$ ipython --no-banner

In [1]: import numpy as np

In [2]: from numpy import linalg as LA

In [3]: np.set_printoptions(suppress=True, linewidth=100)

In [4]: def rd(a):
   ...:     return np.round(a, 2) + 0
   ...: 

In [5]: r0 = np.array([-7, 9, 6, -4, 4, -6, 4])

In [6]: feats = r0[np.abs(np.subtract.outer(np.arange(7), np.arange(7)))]

In [7]: feats
Out[7]: 
array([[-7,  9,  6, -4,  4, -6,  4],
       [ 9, -7,  9,  6, -4,  4, -6],
       [ 6,  9, -7,  9,  6, -4,  4],
       [-4,  6,  9, -7,  9,  6, -4],
       [ 4, -4,  6,  9, -7,  9,  6],
       [-6,  4, -4,  6,  9, -7,  9],
       [ 4, -6,  4, -4,  6,  9, -7]])

In [8]: W1 = np.array([[0, 1, 3],
   ...:     [3, 3, 3],
   ...:     [1, 2, 0],
   ...:     [3, 1, 0],
   ...:     [0, 1, 0],
   ...:     [2, 0, 2],
   ...:     [3, 3, 3]])

In [9]: c = np.array([-1, -2, 0])

In [10]: H = np.maximum(feats @ W1 + c, 0)

In [11]: rd((H > 0).mean(axis=0))
Out[11]: array([0.71, 0.71, 0.71])

In [12]: print((H > 0).astype(int))
[[1 1 1]
 [0 0 0]
 [1 1 1]
 [1 1 1]
 [1 1 1]
 [1 1 1]
 [0 0 0]]

In [13]: H
Out[13]: 
array([[20, 42,  6],
       [ 0,  0,  0],
       [50, 44, 49],
       [ 5, 20,  6],
       [56, 22, 36],
       [38, 38,  7],
       [ 0,  0,  0]])

In [14]: cent = np.array([[-2, -1, 0], [-3, -2, 2], [1, -2, -3]])

In [15]: (H @ cent).round(6).argmax(axis=1)
Out[15]: array([2, 0, 2, 2, 2, 2, 0])

In [16]: W1 @ cent
Out[16]: 
array([[  0,  -8,  -7],
       [-12, -15,  -3],
       [ -8,  -5,   4],
       [ -9,  -5,   2],
       [ -3,  -2,   2],
       [ -2,  -6,  -6],
       [-12, -15,  -3]])

In [17]: H @ cent
Out[17]: 
array([[-160, -116,   66],
       [   0,    0,    0],
       [-183, -236,  -59],
       [ -64,  -57,   22],
       [-142, -172,  -64],
       [-183, -128,   55],
       [   0,    0,    0]])

In [18]: other = LA.inv(feats)

In [19]: rd(LA.slogdet(feats)[0])
Out[19]: np.float64(1.0)

In [20]: rd(feats @ other)
Out[20]: 
array([[1., 0., 0., 0., 0., 0., 0.],
       [0., 1., 0., 0., 0., 0., 0.],
       [0., 0., 1., 0., 0., 0., 0.],
       [0., 0., 0., 1., 0., 0., 0.],
       [0., 0., 0., 0., 1., 0., 0.],
       [0., 0., 0., 0., 0., 1., 0.],
       [0., 0., 0., 0., 0., 0., 1.]])

In [21]: vec = np.array([-2, 0, 0, 0, 2, 2, 2])

In [22]: print(feats * vec)
[[ 14   0   0   0   8 -12   8]
 [-18   0   0   0  -8   8 -12]
 [-12   0   0   0  12  -8   8]
 [  8   0   0   0  18  12  -8]
 [ -8   0   0   0 -14  18  12]
 [ 12   0   0   0  18 -14  18]
 [ -8   0   0   0  12  18 -14]]

In [23]: feats @ np.ones(7)
Out[23]: array([ 6., 11., 23., 15., 23., 11.,  6.])

In [24]: print(np.einsum("ij,j->i", feats, vec))
[ 18 -30   0  30   8  34   8]

In [25]: np.sign((feats @ vec).round(6))
Out[25]: array([ 1, -1,  0,  1,  1,  1,  1])

In [26]: (feats @ vec).argmax()
Out[26]: np.int64(5)
